$ ipython --no-banner

In [1]: import numpy as np

In [2]: import numpy.linalg as la

In [3]: np.set_printoptions(suppress=True, linewidth=120)

In [4]: rd = lambda a: np.round(a, 2) + 0

In [5]: A2 = np.array([[1, 1], [1, 1]])

In [6]: cent = np.array([[6, 3, 6], [1, 6, 9], [8, 4, 4]])

In [7]: J = np.kron(A2, cent)

In [8]: J
Out[8]: 
array([[6, 3, 6, 6, 3, 6],
       [1, 6, 9, 1, 6, 9],
       [8, 4, 4, 8, 4, 4],
       [6, 3, 6, 6, 3, 6],
       [1, 6, 9, 1, 6, 9],
       [8, 4, 4, 8, 4, 4]])

In [9]: rd(J @ la.pinv(J) @ J)
Out[9]: 
array([[6., 3., 6., 6., 3., 6.],
       [1., 6., 9., 1., 6., 9.],
       [8., 4., 4., 8., 4., 4.],
       [6., 3., 6., 6., 3., 6.],
       [1., 6., 9., 1., 6., 9.],
       [8., 4., 4., 8., 4., 4.]])

In [10]: np.allclose(J[:-1].T @ la.lstsq(J[:-1].T, J[-1])[0], J[-1])
Out[10]: True

In [11]: print(la.lstsq(J[:-1].T, J[-1])[2])
3

In [12]: left, sigma, Vh = la.svd(J, full_matrices=False)

In [13]: rd(left.T @ left)
Out[13]: 
array([[1., 0., 0., 0., 0., 0.],
       [0., 1., 0., 0., 0., 0.],
       [0., 0., 1., 0., 0., 0.],
       [0., 0., 0., 1., 0., 0.],
       [0., 0., 0., 0., 1., 0.],
       [0., 0., 0., 0., 0., 1.]])

In [14]: left.shape, sigma.shape, Vh.shape
Out[14]: ((6, 6), (6,), (6, 6))

In [15]: rd(sigma / sigma[0])
Out[15]: array([1.  , 0.4 , 0.08, 0.  , 0.  , 0.  ])

In [16]: rd(np.cumsum(sigma ** 2) / np.sum(sigma ** 2))
Out[16]: array([0.85, 0.99, 1.  , 1.  , 1.  , 1.  ])

In [17]: rng = np.random.default_rng(94)

In [18]: m1 = np.array([[5, 3, 3, 7, -6, 9, 4],
    ...:     [-2, 1, -4, -9, 7, -5, 3],
    ...:     [-1, -7, -3, -3, 3, 1, 0]]) * (rng.random((3, 7)) < 0.3)

In [19]: m1
Out[19]: 
array([[ 5,  0,  0,  7,  0,  9,  0],
       [ 0,  0,  0,  0,  0,  0,  3],
       [ 0,  0,  0, -3,  3,  0,  0]])

In [20]: A2 = m1 / la.norm(m1, axis=1, keepdims=True)

In [21]: C2 = A2 @ A2.T

In [22]: C2[1]
Out[22]: array([0., 1., 0.])

In [23]: print((np.abs(C2) > 0.9).astype(int))
[[1 0 0]
 [0 1 0]
 [0 0 1]]

In [24]: np.degrees(np.arccos(np.clip(C2[1, 2], -1, 1)))
Out[24]: np.float64(90.0)

In [25]: rd(la.norm(A2, axis=1))
Out[25]: array([1., 1., 1.])

In [26]: A2 = m1 / np.sqrt((m1 ** 2).mean(axis=1, keepdims=True))

In [27]: la.matrix_rank(A2) == la.matrix_rank(m1)
Out[27]: np.True_

In [28]: rd(la.norm(A2, axis=1))
Out[28]: array([2.65, 2.65, 2.65])

In [29]: rd(m1 - m1.mean(axis=1, keepdims=True))
Out[29]: 
array([[ 2.  , -3.  , -3.  ,  4.  , -3.  ,  6.  , -3.  ],
       [-0.43, -0.43, -0.43, -0.43, -0.43, -0.43,  2.57],
       [ 0.  ,  0.  ,  0.  , -3.  ,  3.  ,  0.  ,  0.  ]])

In [30]: la.matrix_rank(m1 - m1.mean(axis=1, keepdims=True))
Out[30]: np.int64(3)

In [31]: A2 = np.array([[2, 0], [1, 0]])

In [32]: W0 = np.tile(A2, (2, 2))

In [33]: W0
Out[33]: 
array([[2, 0, 2, 0],
       [1, 0, 1, 0],
       [2, 0, 2, 0],
       [1, 0, 1, 0]])

In [34]: rank = la.matrix_rank(W0)

In [35]: rank
Out[35]: np.int64(1)

In [36]: N = la.svd(W0)[2][rank:].T

In [37]: rd(N @ N.T)
Out[37]: 
array([[ 0.5,  0. , -0.5,  0. ],
       [ 0. ,  1. ,  0. ,  0. ],
       [-0.5,  0. ,  0.5,  0. ],
       [ 0. ,  0. ,  0. ,  1. ]])

In [38]: [int(la.matrix_rank(W0[:, :j + 1])) for j in range(4)]
Out[38]: [1, 1, 1, 1]

In [39]: J[0] @ J[2]
Out[39]: np.int64(168)

In [40]: rd(la.norm(J[0], 1)), rd(la.norm(J[0], np.inf))
Out[40]: (np.float64(30.0), np.float64(6.0))

In [41]: print(rd(la.norm(J, 1)), rd(la.norm(J, np.inf)))
38.0 32.0

In [42]: rd(la.norm(J, "nuc"))
Out[42]: np.float64(47.19)

In [43]: print(rd(la.norm(J) ** 2 / la.norm(J, 2) ** 2))
1.17

In [44]: rd(la.norm(J, axis=1))
Out[44]: array([12.73, 15.36, 13.86, 12.73, 15.36, 13.86])

In [45]: rd(la.norm(J[0] - J[2]))
Out[45]: np.float64(4.24)

In [46]: def softmax(z):
    ...:     e = np.exp(z - z.max(axis=-1, keepdims=True))
    ...:     return e / e.sum(axis=-1, keepdims=True)
    ...: 

In [47]: rd(softmax(W0[1] + 2))
Out[47]: array([0.37, 0.13, 0.37, 0.13])

In [48]: rd(softmax(W0[1]))
Out[48]: array([0.37, 0.13, 0.37, 0.13])

In [49]: att = W0 @ W0.T / np.sqrt(4)

In [50]: softmax(att).round(6).argmax(axis=1)
Out[50]: array([0, 0, 0, 0])

In [51]: rd(softmax(att))
Out[51]: 
array([[0.44, 0.06, 0.44, 0.06],
       [0.37, 0.13, 0.37, 0.13],
       [0.44, 0.06, 0.44, 0.06],
       [0.37, 0.13, 0.37, 0.13]])

In [52]: x0 = np.array([9, 2, 6, 5])

In [53]: a = np.maximum(W0 @ x0, 0)

In [54]: W0.T @ a
Out[54]: array([150,   0, 150,   0])

In [55]: np.flatnonzero(a > 1e-9)
Out[55]: array([0, 1, 2, 3])

In [56]: a
Out[56]: array([30, 15, 30, 15])

In [57]: A2 = W0 + rng.integers(-2, 3, (4, 1)) @ rng.integers(-2, 3, (1, 4))

In [58]: print(A2)
[[ 1  0  3  0]
 [ 3  0 -1  0]
 [ 1  0  3  0]
 [-1  0  3  0]]

In [59]: rd(la.svd(A2 - W0, compute_uv=False))
Out[59]: array([4.47, 0.  , 0.  , 0.  ])

In [60]: print(la.matrix_rank(A2 - W0, tol=1e-8))
1

In [61]: np.abs(A2 - W0).sum(axis=1)
Out[61]: array([2, 4, 2, 4])

In [62]: A2 - W0
Out[62]: 
array([[-1,  0,  1,  0],
       [ 2,  0, -2,  0],
       [-1,  0,  1,  0],
       [-2,  0,  2,  0]])

In [63]: M = np.load("block14.npy")

In [64]: print(M)
[[-2.59 -1.54 -6.74 -0.22]
 [-1.54 -1.03  0.41  2.08]
 [-6.74  0.41  0.98 -1.9 ]
 [-0.22  2.08 -1.9   4.64]]

In [65]: q = M.astype(float).copy()

In [66]: for j in range(4):
    ...:     q[:, j] -= q[:, :j] @ (q[:, :j].T @ q[:, j])
    ...:     q[:, j] /= la.norm(q[:, j])
    ...: 

In [67]: rd(q.T @ q)
Out[67]: 
array([[1., 0., 0., 0.],
       [0., 1., 0., 0.],
       [0., 0., 1., 0.],
       [0., 0., 0., 1.]])

In [68]: evals, vecs = la.eigh(M)

In [69]: np.unique(evals.round(6) + 0, return_counts=True)[1]
Out[69]: array([1, 1, 1, 1])

In [70]: rd(vecs.T @ M @ vecs)
Out[70]: 
array([[-8.  ,  0.  ,  0.  ,  0.  ],
       [ 0.  , -2.  ,  0.  ,  0.  ],
       [ 0.  ,  0.  ,  5.  ,  0.  ],
       [ 0.  ,  0.  ,  0.  ,  7.01]])

In [71]: np.abs(vecs[:, -1]).round(6).argmax()
Out[71]: np.int64(2)

In [72]: rd(vecs @ np.diag(evals) @ vecs.T)
Out[72]: 
array([[-2.59, -1.54, -6.74, -0.22],
       [-1.54, -1.03,  0.41,  2.08],
       [-6.74,  0.41,  0.98, -1.9 ],
       [-0.22,  2.08, -1.9 ,  4.64]])

In [73]: rd(evals.sum()), rd(np.trace(M))
Out[73]: (np.float64(2.0), np.float64(2.0))

In [74]: rd(la.eigvalsh(M + 2 * np.eye(4)))
Out[74]: array([-6.  ,  0.  ,  7.  ,  9.01])

In [75]: evals, vecs = la.eig(M)

In [76]: print(rd(M @ vecs[:, 0] - evals[0] * vecs[:, 0]))
[0. 0. 0. 0.]

In [77]: rd(np.prod(evals))
Out[77]: np.float64(562.09)

In [78]: rd(np.sort(la.eigvals(M.T)))
Out[78]: array([-8.  , -2.  ,  5.  ,  7.01])

In [79]: left, sigma, Vh = la.svd(J)

In [80]: rd(sigma)
Out[80]: array([31.75, 12.85,  2.59,  0.  ,  0.  ,  0.  ])

In [81]: A2 = left[:, :3] @ np.diag(sigma[:3]) @ Vh[:3]

In [82]: rd(A2)
Out[82]: 
array([[6., 3., 6., 6., 3., 6.],
       [1., 6., 9., 1., 6., 9.],
       [8., 4., 4., 8., 4., 4.],
       [6., 3., 6., 6., 3., 6.],
       [1., 6., 9., 1., 6., 9.],
       [8., 4., 4., 8., 4., 4.]])

In [83]: la.matrix_rank(A2)
Out[83]: np.int64(3)

In [84]: rd(np.abs(J - A2).max())
Out[84]: np.float64(0.0)

In [85]: x0 = np.array([-2, 3, 3, -3, -3, -3])

In [86]: a = np.maximum(J @ x0, 0)

In [87]: a
Out[87]: array([0, 0, 0, 0, 0, 0])

In [88]: J.T @ a
Out[88]: array([0, 0, 0, 0, 0, 0])

In [89]: print(np.maximum(J @ x0, 0) - np.maximum(-J @ x0, 0))
[-30  -5 -40 -30  -5 -40]
